In [1]: import numpy as np

In [2]: np.set_printoptions(precision=2, suppress=True, linewidth=100, floatmode="fixed")

In [3]: Q, _ = np.linalg.qr(np.array([[-0.6, -0.3, 2.6, 0.2],
   ...:     [0.5, -1.8, 1.0, -0.3],
   ...:     [1.7, -0.9, 0.3, -0.4],
   ...:     [0.4, 0.6, -0.5, -1.1]]))

In [4]: A = -1 * Q

In [5]: A
Out[5]: 
array([[ 0.31,  0.34,  0.89, -0.03],
       [-0.26,  0.83, -0.24, -0.43],
       [-0.89, -0.02,  0.33,  0.31],
       [-0.21, -0.44,  0.22, -0.84]])

In [6]: # keeps lengths

In [7]: C2 = A.T @ A

In [8]: (A @ A.T).shape
Out[8]: (4, 4)

In [9]: np.allclose(C2, C2.T)
Out[9]: True

In [10]: print(np.linalg.matrix_rank(C2))
4

In [11]: np.allclose(A, A.T)
Out[11]: False

In [12]: round(np.linalg.det(A), 2)
Out[12]: np.float64(-1.0)

In [13]: assert A == A.T
Traceback (most recent call last):
  Cell In[13], line 1
    assert A == A.T
ValueError: The truth value of an array with more than one element is ambiguous. Use a.any() or a.all()


In [14]: np.round((A + A.T) / 2, 2) + 0
Out[14]: 
array([[ 0.31,  0.04,  0.00, -0.12],
       [ 0.04,  0.83, -0.13, -0.44],
       [ 0.00, -0.13,  0.33,  0.26],
       [-0.12, -0.44,  0.26, -0.84]])

In [15]: Q, R = np.linalg.qr(A)

In [16]: R.round(2) + 0
Out[16]: 
array([[-1.00,  0.00,  0.00,  0.00],
       [ 0.00, -1.00,  0.00,  0.00],
       [ 0.00,  0.00, -1.00,  0.00],
       [ 0.00,  0.00,  0.00, -1.00]])

In [17]: np.allclose(R.T @ R, A.T @ A)
Out[17]: True

In [18]: np.trace(Q @ Q.T)
Out[18]: np.float64(4.0)

In [19]: rng = np.random.default_rng(938)

In [20]: z = rng.permutation(4)

In [21]: print(z)
[2 3 1 0]

In [22]: B = A[z][:, z]

In [23]: np.sort(np.abs(np.linalg.eigvals(B)))
Out[23]: array([1.00, 1.00, 1.00, 1.00])

In [24]: np.diag(B)
Out[24]: array([ 0.33, -0.84,  0.83,  0.31])

In [25]: print(B)
[[ 0.33  0.31 -0.02 -0.89]
 [ 0.22 -0.84 -0.44 -0.21]
 [-0.24 -0.43  0.83 -0.26]
 [ 0.89 -0.03  0.34  0.31]]

In [26]: round(float(np.einsum("ii->", B)), 2)
Out[26]: 0.63

In [27]: round(np.linalg.det(B[::-1]), 2)
Out[27]: np.float64(-1.0)

In [28]: round(float(np.einsum("ij,ji->", B, B)), 2)
Out[28]: 0.4

In [29]: print(round(float(np.linalg.det(B.T)), 2))
-1.0

In [30]: np.round(np.poly(B), 2) + 0
Out[30]: array([ 1.00, -0.63,  0.00,  0.63, -1.00])

In [31]: J = np.array([[0, 2, -1, -4, 1],
    ...:     [-2, 0, 1, -4, 0],
    ...:     [1, -1, 0, 0, 5],
    ...:     [4, 4, 0, 0, 0],
    ...:     [-1, 0, -5, 0, 0]])

In [32]: # antisymmetric, zero diagonal

In [33]: Uu, s, vt = np.linalg.svd(J, full_matrices=False)

In [34]: np.round(s / s[0], 2) + 0
Out[34]: array([1.00, 1.00, 0.86, 0.86, 0.00])

In [35]: vec = np.array([3, 3, -3, 0, 1])

In [36]: vec @ J @ vec
Out[36]: np.int64(0)

In [37]: np.round(np.linalg.svd(J, compute_uv=False), 2) + 0
Out[37]: array([6.07, 6.07, 5.22, 5.22, 0.00])

In [38]: Q = np.linalg.solve(np.eye(5) - J, np.eye(5) + J)

In [39]: round(float(np.linalg.det(Q)), 2)
Out[39]: 1.0

In [40]: B = J / np.sqrt((J ** 2).mean(axis=1, keepdims=True))

In [41]: np.linalg.norm(B, axis=1)
Out[41]: array([2.24, 2.24, 2.24, 2.24, 2.24])

In [42]: print(np.linalg.matrix_rank(J - J.mean(axis=1, keepdims=True)))
4

In [43]: np.linalg.matrix_rank(B) == np.linalg.matrix_rank(J)
Out[43]: np.True_

In [44]: B = np.array([[2, 1, -1], [-2, 3, -3]])

In [45]: cent = np.kron(B, J)

In [46]: np.linalg.matrix_rank(cent)
Out[46]: np.int64(8)

In [47]: round(float(np.linalg.norm(cent, 2)), 2), round(np.linalg.norm(B, 2) * np.linalg.norm(J, 2), 2)
Out[47]: (28.61, np.float64(28.61))

In [48]: F = np.load("test10.npy")

In [49]: F
Out[49]: 
array([[ 0.03, -0.98,  0.96,  0.70],
       [ 0.39,  0.96, -0.31, -0.35],
       [ 0.04,  0.58, -0.23, -0.19],
       [-0.34,  0.79, -0.94, -0.60],
       [-0.14, -0.87,  0.35,  0.33],
       [ 0.50,  0.67,  0.81,  0.20],
       [-0.19,  0.18, -0.71, -0.25],
       [-0.05, -0.53,  0.11,  0.15],
       [ 0.25,  0.18,  0.68,  0.19],
       [-0.02, -0.24,  0.09,  0.07],
       [ 0.19,  0.95, -0.86, -0.53],
       [-0.23,  0.72, -0.84, -0.48],
       [ 0.30,  0.70,  0.50, -0.01],
       [ 0.16,  0.32,  0.01, -0.01],
       [-0.31,  0.85, -0.97, -0.65],
       [-0.37, -0.78, -0.36,  0.04],
       [ 0.20,  0.94, -0.53, -0.42],
       [-0.37,  0.96, -0.98, -0.79],
       [-0.42,  0.86, -0.97, -0.69],
       [ 0.03,  0.03, -0.26, -0.03],
       [-0.46, -0.89,  0.05,  0.15],
       [-0.26,  0.46, -0.84, -0.41],
       [-0.69,  0.49, -0.99, -0.72]])

In [50]: dist = np.linalg.norm(F[:, None] - F[None], axis=-1)

In [51]: np.linalg.matrix_rank(dist ** 2)
Out[51]: np.int64(6)

In [52]: z = F[:, 2] > np.median(F[:, 2])

In [53]: f = F[z].mean(axis=0) - F[~z].mean(axis=0)

In [54]: z.astype(int)
Out[54]: array([1, 0, 1, 0, 1, 1, 0, 1, 1, 1, 0, 0, 1, 1, 0, 0, 0, 0, 0, 1, 1, 0, 0])

In [55]: f
Out[55]: array([ 0.26, -0.71,  1.05,  0.63])

In [56]: P = F @ np.linalg.solve(F.T @ F, F.T)

In [57]: np.diag(P)
Out[57]: 
array([0.29, 0.26, 0.10, 0.15, 0.08, 0.31, 0.18, 0.08, 0.14, 0.02, 0.28, 0.19, 0.22, 0.06, 0.12,
       0.16, 0.13, 0.26, 0.18, 0.09, 0.18, 0.16, 0.37])

In [58]: P @ F[:, 3]
Out[58]: 
array([ 0.70, -0.35, -0.19, -0.60,  0.33,  0.20, -0.25,  0.15,  0.19,  0.07, -0.53, -0.48, -0.01,
       -0.01, -0.65,  0.04, -0.42, -0.79, -0.69, -0.03,  0.15, -0.41, -0.72])

In [59]: np.round(np.linalg.eigvalsh(P), 2) + 0
Out[59]: 
array([0.00, 0.00, 0.00, 0.00, 0.00, 0.00, 0.00, 0.00, 0.00, 0.00, 0.00, 0.00, 0.00, 0.00, 0.00,
       0.00, 0.00, 0.00, 0.00, 1.00, 1.00, 1.00, 1.00])

In [60]: print(np.linalg.matrix_rank(np.eye(23) - P))
19

In [61]: C2 = np.cov(F, rowvar=False)

In [62]: print(round(float(np.corrcoef(F[:, 0], F[:, 3])[0, 1]), 2))
0.42

In [63]: F.std(axis=0)
Out[63]: array([0.30, 0.65, 0.62, 0.38])

In [64]: np.round(np.linalg.eigvalsh(C2)[::-1], 2) + 0
Out[64]: array([0.81, 0.26, 0.02, 0.00])

In [65]: C2
Out[65]: 
array([[ 0.09,  0.04,  0.12,  0.05],
       [ 0.04,  0.45, -0.23, -0.21],
       [ 0.12, -0.23,  0.40,  0.23],
       [ 0.05, -0.21,  0.23,  0.15]])

In [66]: m1 = np.load("w.npy")

In [67]: m1
Out[67]: 
array([[29.75, -0.27, -0.77, -0.71],
       [29.55, -1.85,  1.64, -0.24],
       [29.60, -0.14, -2.36,  0.09],
       [28.13, -0.18, -0.06,  0.63],
       [28.97, -0.06, -0.29,  0.95],
       [30.17,  0.36,  1.89, -0.04],
       [29.47,  0.03,  1.40,  0.32],
       [31.13, -0.06,  1.61,  0.78],
       [30.79, -0.85, -0.26, -0.32],
       [27.58, -1.44,  1.06, -0.28],
       [29.40, -0.40, -0.46, -0.07],
       [29.04,  0.00, -1.30, -1.51]])

In [68]: Uu, s, vt = np.linalg.svd(m1)

In [69]: print(s)
[102.13   4.54   2.41   1.77]

In [70]: B = Uu[:, :1] @ np.diag(s[:1]) @ vt[:1]

In [71]: print(round(np.abs(m1 - B).max(), 2))
2.54

In [72]: round(np.linalg.norm(m1 - B, 2), 2), np.round(s[1], 2)
Out[72]: (np.float64(4.54), np.float64(4.54))

In [73]: np.round(np.linalg.norm(m1 - B) / np.linalg.norm(m1), 2)
Out[73]: np.float64(0.05)

In [74]: Uu, s, vt = np.linalg.svd(J)

In [75]: s.round(2) + 0
Out[75]: array([6.07, 6.07, 5.22, 5.22, 0.00])

In [76]: B = Uu[:, :4] @ np.diag(s[:4]) @ vt[:4]

In [77]: np.linalg.matrix_rank(J, rtol=0.05)
Out[77]: np.int64(4)

In [78]: np.linalg.matrix_rank(B)
Out[78]: np.int64(4)

In [79]: B.round(2) + 0
Out[79]: 
array([[ 0.00,  2.00, -1.00, -4.00,  1.00],
       [-2.00,  0.00,  1.00, -4.00,  0.00],
       [ 1.00, -1.00,  0.00,  0.00,  5.00],
       [ 4.00,  4.00,  0.00,  0.00,  0.00],
       [-1.00,  0.00, -5.00,  0.00,  0.00]])

In [80]: vec = np.array([0, -1, 1, 1])

In [81]: y = m1 @ vec

In [82]: try:
    ...:     np.linalg.solve(m1, y)
    ...: except np.linalg.LinAlgError as e:
    ...:     print("failed:", e)
    ...: 
failed: Last 2 dimensions of the array must be square

In [83]: np.round(np.linalg.solve(m1.T @ m1, m1.T @ y), 2) + 0
Out[83]: array([ 0.00, -1.00,  1.00,  1.00])

In [84]: print(np.round(np.linalg.pinv(m1) @ m1, 2) + 0)
[[1.00 0.00 0.00 0.00]
 [0.00 1.00 0.00 0.00]
 [0.00 0.00 1.00 0.00]
 [0.00 0.00 0.00 1.00]]

In [85]: print(y)
[-1.21  3.25 -2.13  0.75  0.72  1.49  1.69  2.45  0.27  2.22 -0.13 -2.81]

In [86]: y = y + 0.1 * rng.normal(size=12)

In [87]: y
Out[87]: array([-1.22,  3.16, -2.19,  0.89,  0.69,  1.35,  1.45,  2.45,  0.12,  2.28, -0.09, -2.91])

In [88]: b, *_ = np.linalg.lstsq(m1, y)

In [89]: print(b.round(2) + 0)
[ 0.00 -1.05  0.97  1.06]

In [90]: b.round()
Out[90]: array([-0.00, -1.00,  1.00,  1.00])
